% ipython --no-banner

In [1]: import numpy as np

In [2]: np.set_printoptions(precision=3, suppress=True, linewidth=200)

In [3]: rnd = lambda a: np.round(a, 3) + 0

In [4]: arr = np.loadtxt("run3.csv", delimiter=",")

In [5]: arr
Out[5]: 
array([[ 0.,  2.,  0., -1.],
       [ 2.,  0.,  0.,  0.],
       [ 0.,  0.,  0.,  0.],
       [-1.,  0.,  0.,  0.]])

In [6]: # rows and columns are dependent

In [7]: x0 = np.array([2, 1, 0, 2])

In [8]: h = np.maximum(arr @ x0, 0)

In [9]: np.flatnonzero(h > 1e-9)
Out[9]: array([1])

In [10]: h
Out[10]: array([0., 4., 0., 0.])

In [11]: np.maximum(arr @ (3 * x0), 0)
Out[11]: array([ 0., 12.,  0.,  0.])

In [12]: arr.T @ h
Out[12]: array([8., 0., 0., 0.])

In [13]: E = np.load("case13.npy")

In [14]: E
Out[14]: 
array([[-2.431, -2.519, -1.607],
       [ 2.873,  2.844,  2.225],
       [-1.177, -0.742, -1.219],
       [ 0.051, -0.965,  0.558],
       [ 0.551,  0.124,  0.838],
       [ 0.851,  0.724,  0.389],
       [-1.09 , -0.837, -0.963],
       [-0.114, -0.933,  0.016],
       [ 2.33 ,  2.809,  1.526],
       [ 0.316, -0.752,  0.37 ],
       [ 0.407,  0.84 , -0.05 ],
       [ 0.494,  0.965,  0.143],
       [ 3.283,  3.378,  2.372],
       [-1.158, -1.441, -0.573],
       [-3.89 , -3.489, -2.599],
       [ 2.862,  2.637,  1.565],
       [ 3.111,  3.554,  2.368],
       [ 0.36 ,  0.512,  0.153],
       [-2.34 , -1.849, -1.912]])

In [15]: D = np.linalg.norm(E[:, None] - E[None], axis=-1)

In [16]: np.unravel_index(D.round(6).argmax(), D.shape)
Out[16]: (np.int64(12), np.int64(14))

In [17]: D.shape
Out[17]: (19, 19)

In [18]: mat = np.array([[-1.0, 5.0], [5.0, 1.0]])

In [19]: theta = np.radians(180)

In [20]: Rm = np.eye(2)

In [21]: Rm[0, 0] = Rm[1, 1] = np.cos(theta)

In [22]: Rm[0, 1], Rm[1, 0] = -np.sin(theta), np.sin(theta)

In [23]: rnd(Rm)
Out[23]: 
array([[-1.,  0.],
       [ 0., -1.]])

In [24]: B = mat @ Rm.T

In [25]: np.allclose(np.linalg.norm(mat, axis=1), np.linalg.norm(B, axis=1))
Out[25]: True

In [26]: np.abs(B - mat).max(axis=0)
Out[26]: array([10., 10.])

In [27]: rnd(np.linalg.det(Rm)), np.trace(Rm)
Out[27]: (np.float64(1.0), np.float64(-2.0))

In [28]: ev, vecs = np.linalg.eigh(mat)

In [29]: rnd(np.linalg.eigvalsh(mat @ mat))
Out[29]: array([26., 26.])

In [30]: rnd(ev)
Out[30]: array([-5.099,  5.099])

In [31]: rnd(np.linalg.eigvalsh(mat + 2 * np.eye(2)))
Out[31]: array([-3.099,  7.099])

In [32]: ev.sum(), np.trace(mat)
Out[32]: (np.float64(0.0), np.float64(0.0))

In [33]: rnd(np.linalg.eigvalsh(mat).min())
Out[33]: np.float64(-5.099)

In [34]: rnd(np.linalg.pinv(mat))
Out[34]: 
array([[-0.038,  0.192],
       [ 0.192,  0.038]])

In [35]: mat @ mat.T
Out[35]: 
array([[26.,  0.],
       [ 0., 26.]])

In [36]: rnd(np.linalg.norm(mat, axis=0))
Out[36]: array([5.099, 5.099])

In [37]: A = np.load("test6.npy")

In [38]: A
Out[38]: 
array([[4., 0., 0., 0.],
       [0., 4., 3., 3.],
       [0., 3., 4., 3.],
       [0., 3., 3., 4.]])

In [39]: # symmetric

In [40]: np.linalg.matrix_rank(arr, rtol=0.1)
Out[40]: np.int64(2)

In [41]: rnd(np.linalg.norm(arr, 2) / np.linalg.norm(arr))
Out[41]: np.float64(0.707)

In [42]: ev, vecs = np.linalg.eigh(A)

In [43]: x0 = np.array([1, 5, 4, 1])

In [44]: rnd(vecs * np.abs(ev) @ vecs.T)
Out[44]: 
array([[4., 0., 0., 0.],
       [0., 4., 3., 3.],
       [0., 3., 4., 3.],
       [0., 3., 3., 4.]])

In [45]: rnd(vecs * np.sqrt(ev) @ vecs.T)
Out[45]: 
array([[2.   , 0.   , 0.   , 0.   ],
       [0.   , 1.721, 0.721, 0.721],
       [0.   , 0.721, 1.721, 0.721],
       [0.   , 0.721, 0.721, 1.721]])

In [46]: f, v = A[0], A[2]

In [47]: f @ f
Out[47]: np.float64(16.0)

In [48]: p = (f @ v) / (f @ f) * f

In [49]: np.linalg.matrix_rank(np.outer(f, v))
Out[49]: np.int64(1)

In [50]: (v - p) @ f
Out[50]: np.float64(0.0)

In [51]: np.outer(f, v)
Out[51]: 
array([[ 0., 12., 16., 12.],
       [ 0.,  0.,  0.,  0.],
       [ 0.,  0.,  0.,  0.],
       [ 0.,  0.,  0.,  0.]])

In [52]: v - p
Out[52]: array([0., 3., 4., 3.])

In [53]: X = np.array([[0.0, 0.0, 0.0], [0.0, 0.0, 3.0], [0.0, 3.0, 0.0]])

In [54]: P = np.triu(np.array([[4, 8, 6, 2], [0, 7, 8, 4], [5, 6, 3, 2], [9, 6, 1, 2]]), 1) + np.eye(4)

In [55]: B = P @ arr @ np.linalg.inv(P)

In [56]: np.trace(B), np.trace(arr)
Out[56]: (np.float64(0.0), np.float64(0.0))

In [57]: rnd(np.linalg.det(B))
Out[57]: np.float64(0.0)

In [58]: ev, vecs = np.linalg.eigh(X)

In [59]: x0 = np.array([1, 3, -1])

In [60]: rnd(vecs * np.abs(ev) @ vecs.T)
Out[60]: 
array([[0., 0., 0.],
       [0., 3., 0.],
       [0., 0., 3.]])

In [61]: rnd(np.linalg.eigvalsh(X[1:, 1:]))
Out[61]: array([-3.,  3.])

In [62]: np.abs(X).sum(axis=1).max(), np.abs(ev).max()
Out[62]: (np.float64(3.0), np.float64(3.0))

In [63]: rnd(x0 @ X @ x0 / (x0 @ x0)), ev[0], ev[-1]
Out[63]: (np.float64(-1.636), np.float64(-3.0), np.float64(3.0))

In [64]: F = np.load("x.npy")

In [65]: F
Out[65]: 
array([[ -2.4,   0.7,   0.6],
       [ -0.5,   1.5,   0. ],
       [ -0.9,  -0.6,  -0.5],
       [  1.6,  -1.7,  -0.6],
       [ -0.4,   2.1,  -0.9],
       [ -0.4,  -0.7,  -0.5],
       [  0.7,   0.2,   0.8],
       [ -0.1,   0.8,   1.2],
       [ -4. , -12. ,  24. ],
       [ -0.7,  -0.4,   0.5],
       [  1.5,   0.4,  -2.3],
       [  0.3,  -1.2,  -0.9],
       [  1.3,  -1.6,   0.1],
       [ -0.8,  -0.9,   0.7],
       [  0.9,  -0.5,   2.4],
       [ -1.1,  -0.8,   0.6],
       [ -0.1,   0.5,   0.6],
       [ -0.7,   0.9,  -1.8],
       [  0.1,   0. ,   0. ],
       [  0.6,   1.2,   0. ],
       [  0.6,   0. ,   0.1],
       [  0.1,  -0.2,  -0.9],
       [  1.8,   0.6,   1. ],
       [ -1.4,  -0.9,   0.8]])

In [66]: B = F / np.linalg.norm(F, axis=1, keepdims=True)

In [67]: G = B @ B.T

In [68]: rnd(np.degrees(np.arccos(np.clip(G[14, 6], -1, 1))))
Out[68]: np.float64(29.851)

In [69]: np.argwhere(np.triu(np.abs(G) > 0.95, 1))
Out[69]: 
array([[ 2, 22],
       [ 3, 12],
       [ 7, 16],
       [ 9, 13],
       [ 9, 15],
       [ 9, 23],
       [11, 16],
       [13, 15],
       [13, 23],
       [14, 17],
       [15, 23],
       [18, 20]])

In [70]: rnd(np.linalg.norm(B, axis=1))
Out[70]: array([1., 1., 1., 1., 1., 1., 1., 1., 1., 1., 1., 1., 1., 1., 1., 1., 1., 1., 1., 1., 1., 1., 1., 1.])

In [71]: (G - 2 * np.eye(24)).round(6).argmax(axis=1)
Out[71]: array([ 9,  4,  5, 12,  1,  2, 22, 16, 14, 23, 21,  3,  3, 15,  6, 23,  7,  4, 20,  4, 18, 10,  6, 15])

In [72]: P = F @ np.linalg.solve(F.T @ F, F.T)

In [73]: rnd(np.linalg.eigvalsh(P))
Out[73]: array([0., 0., 0., 0., 0., 0., 0., 0., 0., 0., 0., 0., 0., 0., 0., 0., 0., 0., 0., 0., 0., 1., 1., 1.])

In [74]: rnd(np.trace(P))
Out[74]: np.float64(3.0)

In [75]: B = np.c_[F[:, :2] @ np.array([[4, 3], [6, 1]]), np.array([7, 3, -7, -3, 7, 9, 6, -3, 2, 1, -7, 6, -6, -6, -6, -4, -4, 8, -1, -2, -2, -3, 7, -1])]

In [76]: rnd(B)
Out[76]: 
array([[ -5.4,  -6.5,   7. ],
       [  7. ,   0. ,   3. ],
       [ -7.2,  -3.3,  -7. ],
       [ -3.8,   3.1,  -3. ],
       [ 11. ,   0.9,   7. ],
       [ -5.8,  -1.9,   9. ],
       [  4. ,   2.3,   6. ],
       [  4.4,   0.5,  -3. ],
       [-88. , -24. ,   2. ],
       [ -5.2,  -2.5,   1. ],
       [  8.4,   4.9,  -7. ],
       [ -6. ,  -0.3,   6. ],
       [ -4.4,   2.3,  -6. ],
       [ -8.6,  -3.3,  -6. ],
       [  0.6,   2.2,  -6. ],
       [ -9.2,  -4.1,  -4. ],
       [  2.6,   0.2,  -4. ],
       [  2.6,  -1.2,   8. ],
       [  0.4,   0.3,  -1. ],
       [  9.6,   3. ,  -2. ],
       [  2.4,   1.8,  -2. ],
       [ -0.8,   0.1,  -3. ],
       [ 10.8,   6. ,   7. ],
       [-11. ,  -5.1,  -1. ]])

In [77]: rnd(np.linalg.norm(np.linalg.qr(F)[0].T @ B, axis=0) ** 2 / ((B ** 2).sum(axis=0) + 1e-12))
Out[77]: array([1.   , 1.   , 0.123])

In [78]: rnd(np.linalg.norm(B - F @ np.linalg.lstsq(F, B)[0], axis=0))
Out[78]: array([ 0.   ,  0.   , 23.934])

In [79]: np.linalg.matrix_rank(np.c_[F, B])
Out[79]: np.int64(4)
